% python3 -q
>>> import numpy as np
>>> np.set_printoptions(precision=3, suppress=True, linewidth=160)
>>> K = np.loadtxt("m.csv", delimiter=",")
>>> K
array([[-4.293,  2.103, -1.142,  2.49 ,  2.41 , -2.221,  1.541,  1.826],
       [ 1.798, -1.174,  4.13 ,  0.791,  1.538,  1.627,  4.147, -1.748],
       [ 2.563, -4.43 , -2.181,  3.017,  0.404, -1.817, -0.224,  4.694],
       [-3.43 , -1.269,  3.314,  2.744, -2.927,  4.872, -1.691,  0.445],
       [-2.596, -3.855, -0.862, -0.113, -3.211, -0.264,  3.111,  0.066],
       [-0.94 , -3.336, -2.523, -1.265,  3.702,  2.756, -0.784, -2.073],
       [-0.904, -1.803, -0.131,  4.67 , -2.423, -3.321, -4.405, -5.283]])
>>> rng = np.random.default_rng(6925)
>>> A2 = K + rng.integers(-2, 3, (7, 4)) @ rng.integers(-2, 3, (4, 8))
>>> A2
array([[ -2.293,   4.103,  -8.142,   5.49 ,  -1.59 ,   6.779,   3.541,   1.826],
       [  5.798,   4.826,   2.13 ,  -5.209,   3.538,  -0.373,  10.147,  -1.748],
       [  2.563,  -2.43 ,  -2.181,   2.017,  -1.596,  -2.817,   1.776,   2.694],
       [  1.57 ,   0.731,   2.314,  -0.256,   4.073,   5.872,   0.309,   2.445],
       [  1.404,   2.145,   3.138,  -4.113,  -1.211,  -4.264,   9.111,  -7.934],
       [  0.06 ,  -6.336,  -1.523,   3.735,   5.702,   7.756,  -3.784,  -4.073],
       [ -3.904,  -4.803,   8.869,   4.67 ,  -0.423, -11.321,  -7.405,  -9.283]])
>>> np.linalg.matrix_rank(A2 - K, tol=1e-8)
np.int64(4)
>>> np.round(np.linalg.svd(A2 - K, compute_uv=False), 3) + 0
array([19.777, 18.225,  9.53 ,  8.825,  0.   ,  0.   ,  0.   ])
>>> print(np.abs(A2 - K).sum(axis=1))
[29. 28. 10. 23. 38. 22. 32.]
>>> J = np.array([[3, 3, 3], [3, 6, 6], [3, 6, 9]])
>>> # symmetric
>>> A2 = J / np.sqrt((J ** 2).mean(axis=1, keepdims=True))
>>> print(np.linalg.norm(A2, axis=1))
[1.732 1.732 1.732]
>>> np.linalg.matrix_rank(J - J.mean(axis=1, keepdims=True))
np.int64(2)
>>> P = np.triu(np.array([[2, -1, 0], [2, 3, -3], [-3, 2, -3]]), 1) + np.eye(3)
>>> A2 = P @ J @ np.linalg.inv(P)
>>> round(np.linalg.det(A2), 3)
np.float64(27.0)
>>> print(np.linalg.matrix_rank(A2))
3
>>> P @ J - J @ P
array([[ -3.,  -3.,   3.],
       [ -9., -15.,  -9.],
       [  0.,   3.,  18.]])
>>> np.trace(A2), np.trace(J)
(np.float64(18.0), np.int64(18))
>>> G = J.T @ J
>>> np.linalg.eigvalsh(G)[::-1]
array([229.424,   3.722,   0.854])
>>> X = np.loadtxt("layer9.csv", delimiter=",")
>>> X
array([[-1. ,  0.5, -0.9,  0.5, -1.1],
       [-0.6, -1. , -1.3, -0.1, -0.9],
       [ 0.3, -1. ,  1.8, -0.3,  0.6],
       [ 0.3, -2.5,  1.7,  0.9,  0.2]])
>>> def softmax(z):
...     e = np.exp(z - z.max(axis=-1, keepdims=True))
...     return e / e.sum(axis=-1, keepdims=True)
... 
>>> softmax(X).sum(axis=1)
array([1., 1., 1., 1.])
>>> softmax(X[1] + 3)
array([0.219, 0.147, 0.109, 0.362, 0.163])
>>> softmax(X[1])
array([0.219, 0.147, 0.109, 0.362, 0.163])
>>> att = X @ X.T / np.sqrt(5)
>>> print(softmax(att).round(6).argmax(axis=1))
[0 1 3 3]
>>> softmax(att + np.triu(np.full(att.shape, -np.inf), 1))
array([[1.   , 0.   , 0.   , 0.   ],
       [0.322, 0.678, 0.   , 0.   ],
       [0.026, 0.044, 0.93 , 0.   ],
       [0.003, 0.009, 0.113, 0.875]])
>>> softmax(att)
array([[0.601, 0.335, 0.029, 0.035],
       [0.278, 0.584, 0.042, 0.096],
       [0.011, 0.019, 0.407, 0.562],
       [0.003, 0.009, 0.113, 0.875]])
>>> theta = np.radians(120)
>>> Rm = np.eye(5)
>>> Rm[1, 1] = Rm[3, 3] = np.cos(theta)
>>> Rm[1, 3], Rm[3, 1] = -np.sin(theta), np.sin(theta)
>>> Rm
array([[ 1.   ,  0.   ,  0.   ,  0.   ,  0.   ],
       [ 0.   , -0.5  ,  0.   , -0.866,  0.   ],
       [ 0.   ,  0.   ,  1.   ,  0.   ,  0.   ],
       [ 0.   ,  0.866,  0.   , -0.5  ,  0.   ],
       [ 0.   ,  0.   ,  0.   ,  0.   ,  1.   ]])
>>> A2 = X @ Rm.T
>>> print(np.linalg.svd(X, compute_uv=False), np.linalg.svd(A2, compute_uv=False))
[3.921 2.34  1.    0.631] [3.921 2.34  1.    0.631]
>>> f = np.array([-1, 3])
>>> np.cross(X[3, :3], X[2, :3])
array([-2.8 , -0.03,  0.45])
>>> A2 = X + rng.integers(-2, 3, (4, 2)) @ rng.integers(-2, 3, (2, 5))
>>> A2
array([[-3. ,  0.5, -3.9, -1.5,  1.9],
       [-2.6,  0. , -3.3, -1.1,  0.1],
       [-1.7, -1. , -1.2, -2.3,  3.6],
       [ 2.3, -2.5,  4.7,  2.9, -2.8]])
>>> print(np.round(np.linalg.svd(A2 - X, compute_uv=False), 3) + 0)
[9.322 1.451 0.    0.   ]
>>> np.abs(A2 - X).sum(axis=1)
array([10.,  7., 10., 10.])
>>> A2 - X
array([[-2.,  0., -3., -2.,  3.],
       [-2.,  1., -2., -1.,  1.],
       [-2.,  0., -3., -2.,  3.],
       [ 2.,  0.,  3.,  2., -3.]])
>>> A2 = np.array([[0, -2], [2, 3]])
>>> W2 = np.array([[-2, -1, -1], [-1, -2, -2], [1, 1, 1]])
>>> m1 = np.kron(A2, W2)
>>> m1
array([[ 0,  0,  0,  4,  2,  2],
       [ 0,  0,  0,  2,  4,  4],
       [ 0,  0,  0, -2, -2, -2],
       [-4, -2, -2, -6, -3, -3],
       [-2, -4, -4, -3, -6, -6],
       [ 2,  2,  2,  3,  3,  3]])
>>> np.linalg.cond(m1) > 100
np.True_
>>> W0 = np.loadtxt("out8.csv", delimiter=",")
>>> print(W0)
[[2. 0.]
 [0. 3.]]
>>> # equal to its transpose
>>> evals, evecs = np.linalg.eigh(W0)
>>> x0 = np.array([-1, 3])
>>> x0 @ W0 @ x0
np.float64(29.0)
>>> print((np.sign(evecs[:, -1].round(6)) == np.sign(evecs[0, -1].round(6))).astype(int))
[1 0]
>>> evecs * np.sqrt(evals) @ evecs.T
array([[1.414, 0.   ],
       [0.   , 1.732]])
>>> np.abs(W0).sum(axis=1).max(), np.abs(evals).max()
(np.float64(3.0), np.float64(3.0))
>>> print(np.linalg.eigvalsh(W0[1:, 1:]))
[3.]
>>> E = np.load("x.npy")
>>> print(E)
[[7 2 3 0 1]
 [3 0 1 0 3]
 [0 1 7 3 0]
 [1 2 2 3 2]
 [2 3 1 3 2]]
>>> P = np.triu(np.array([[0, 0, 0, 2, 1],
...     [3, 3, 2, 2, 3],
...     [0, 1, 1, 3, 0],
...     [1, 2, 2, 0, 3],
...     [2, 0, 2, 0, 1]]), 1) + np.eye(5)
>>> A2 = P @ E @ np.linalg.inv(P)
>>> np.linalg.matrix_rank(A2)
np.int64(5)
>>> print(round(float(np.linalg.det(A2)), 3))
-84.0
>>> Uu, s, vt = np.linalg.svd(E)
>>> s
array([11.055,  6.615,  4.294,  2.364,  0.113])
>>> A2 = Uu[:, :4] @ np.diag(s[:4]) @ vt[:4]
>>> np.round(np.linalg.norm(E - A2) / np.linalg.norm(E), 3)
np.float64(0.008)
>>> round(np.abs(E - A2).max(), 3)
np.float64(0.056)
>>> np.linalg.matrix_rank(E, rtol=0.05)
np.int64(4)
>>> M = np.load("test4.npy")
>>> M
array([[ 7.874, -1.127, -2.89 , -1.968],
       [ 8.051, -1.038, -2.987, -1.847],
       [ 8.083, -1.025, -3.212, -1.943],
       [ 7.991, -0.865, -3.027, -1.953],
       [ 7.96 , -1.088, -2.909, -2.095],
       [ 8.226, -1.036, -2.963, -1.877],
       [ 7.985, -1.016, -2.958, -1.932],
       [ 8.214, -1.054, -3.014, -1.853],
       [ 8.051, -1.245, -2.911, -1.94 ],
       [ 7.918, -1.048, -2.845, -2.024],
       [ 8.081, -0.973, -3.029, -1.955],
       [-2.786, -2.036, -5.044,  0.906],
       [-3.151, -1.911, -4.94 ,  0.946],
       [-2.861, -1.939, -4.956,  0.888],
       [-2.873, -1.875, -4.982,  1.06 ],
       [-3.021, -2.031, -5.099,  0.96 ],
       [-3.206, -1.861, -5.197,  1.208],
       [-3.03 , -1.841, -4.911,  0.892],
       [-3.028, -2.013, -5.113,  0.926],
       [-2.903, -2.037, -4.972,  0.723],
       [-2.998, -2.144, -5.011,  1.041],
       [-3.148, -2.056, -5.057,  1.183],
       [ 0.865, -4.102, -2.993, -4.034],
       [ 1.046, -4.048, -3.123, -3.832],
       [ 0.909, -3.937, -3.014, -4.096],
       [ 1.033, -4.068, -3.013, -3.921],
       [ 0.879, -3.973, -2.998, -4.085],
       [ 1.149, -3.821, -2.999, -4.117],
       [ 1.184, -4.064, -3.018, -4.178],
       [ 0.949, -3.983, -3.032, -4.136],
       [ 1.031, -4.175, -3.004, -3.837],
       [ 1.119, -4.068, -3.02 , -3.973],
       [ 1.12 , -4.122, -2.963, -3.966]])
>>> Uu, s, vt = np.linalg.svd(M)
>>> np.argmax(s[:-1] / (s[1:] + 1e-6)) + 1
np.int64(3)
>>> s
array([32.291, 23.969, 12.002,  0.567])
>>> A2 = Uu[:, :3] @ np.diag(s[:3]) @ vt[:3]
>>> print(round(np.linalg.norm(M - A2, 2), 3), round(s[3], 3))
0.567 0.567
>>> lab = M[:, 0] > np.median(M[:, 0])
>>> f = M[lab].mean(axis=0) - M[~lab].mean(axis=0)
>>> ((M - M.mean(axis=0)) @ f > 0).astype(int)
array([1, 1, 1, 1, 1, 1, 1, 1, 1, 1, 1, 0, 0, 0, 0, 0, 0, 0, 0, 0, 0, 0, 0, 0, 0, 0, 0, 0, 0, 0, 0, 0, 0])
>>> lab.astype(int)
array([1, 1, 1, 1, 1, 1, 1, 1, 1, 1, 1, 0, 0, 0, 0, 0, 0, 0, 0, 0, 0, 0, 0, 1, 0, 0, 0, 1, 1, 0, 0, 1, 1])
>>> print(np.round((((M - M.mean(axis=0)) @ f > 0) == lab).mean(), 3))
0.848
>>> print(f)
[ 7.486  0.727  1.322 -1.804]
>>> data = np.load("a.npy")
>>> data
array([[ 1.   ,  0.   ,  0.   ,  0.   ,  0.   ,  0.   ,  0.   ],
       [ 0.   ,  1.   ,  0.   ,  0.   ,  0.   ,  0.   ,  0.   ],
       [ 0.   ,  0.   ,  0.966, -0.259,  0.   ,  0.   ,  0.   ],
       [ 0.   ,  0.   ,  0.259,  0.966,  0.   ,  0.   ,  0.   ],
       [ 0.   ,  0.   ,  0.   ,  0.   ,  1.   ,  0.   ,  0.   ],
       [ 0.   ,  0.   ,  0.   ,  0.   ,  0.   ,  1.   ,  0.   ],
       [ 0.   ,  0.   ,  0.   ,  0.   ,  0.   ,  0.   ,  1.   ]])
>>> # keeps lengths
>>> x0 = np.array([2, 3, 3, -2, 1, 1, 3])
>>> [p for p in range(1, 25) if np.allclose(np.linalg.matrix_power(data, p), np.eye(7))]
[24]
>>> data.T @ (data @ x0)
array([ 2.,  3.,  3., -2.,  1.,  1.,  3.])
>>> np.abs(np.linalg.eigvals(data))
array([1., 1., 1., 1., 1., 1., 1.])
>>> print(np.linalg.inv(data))
[[ 1.     0.     0.     0.     0.     0.     0.   ]
 [ 0.     1.     0.     0.     0.     0.     0.   ]
 [ 0.     0.     0.966  0.259  0.     0.     0.   ]
 [ 0.     0.    -0.259  0.966  0.     0.     0.   ]
 [ 0.     0.     0.     0.     1.     0.     0.   ]
 [ 0.     0.     0.     0.     0.     1.     0.   ]
 [ 0.     0.     0.     0.     0.     0.     1.   ]]
>>> np.round(np.linalg.det(data), 3)
np.float64(1.0)
>>> np.round(data @ data.T, 3) + 0
array([[1., 0., 0., 0., 0., 0., 0.],
       [0., 1., 0., 0., 0., 0., 0.],
       [0., 0., 1., 0., 0., 0., 0.],
       [0., 0., 0., 1., 0., 0., 0.],
       [0., 0., 0., 0., 1., 0., 0.],
       [0., 0., 0., 0., 0., 1., 0.],
       [0., 0., 0., 0., 0., 0., 1.]])
>>> np.linalg.pinv(data)
array([[ 1.   ,  0.   ,  0.   ,  0.   ,  0.   ,  0.   ,  0.   ],
       [ 0.   ,  1.   ,  0.   ,  0.   ,  0.   ,  0.   ,  0.   ],
       [ 0.   ,  0.   ,  0.966,  0.259,  0.   ,  0.   ,  0.   ],
       [ 0.   ,  0.   , -0.259,  0.966,  0.   ,  0.   ,  0.   ],
       [ 0.   ,  0.   ,  0.   ,  0.   ,  1.   ,  0.   ,  0.   ],
       [ 0.   ,  0.   ,  0.   ,  0.   ,  0.   ,  1.   ,  0.   ],
       [ 0.   ,  0.   ,  0.   ,  0.   ,  0.   ,  0.   ,  1.   ]])
>>> O, evecs = np.linalg.qr(data[:, :5])[0], np.linalg.qr(data[:, 5:])[0]
>>> s = np.linalg.svd(O.T @ evecs, compute_uv=False)
>>> np.degrees(np.arccos(s.clip(0, 1)))
array([90., 90.])
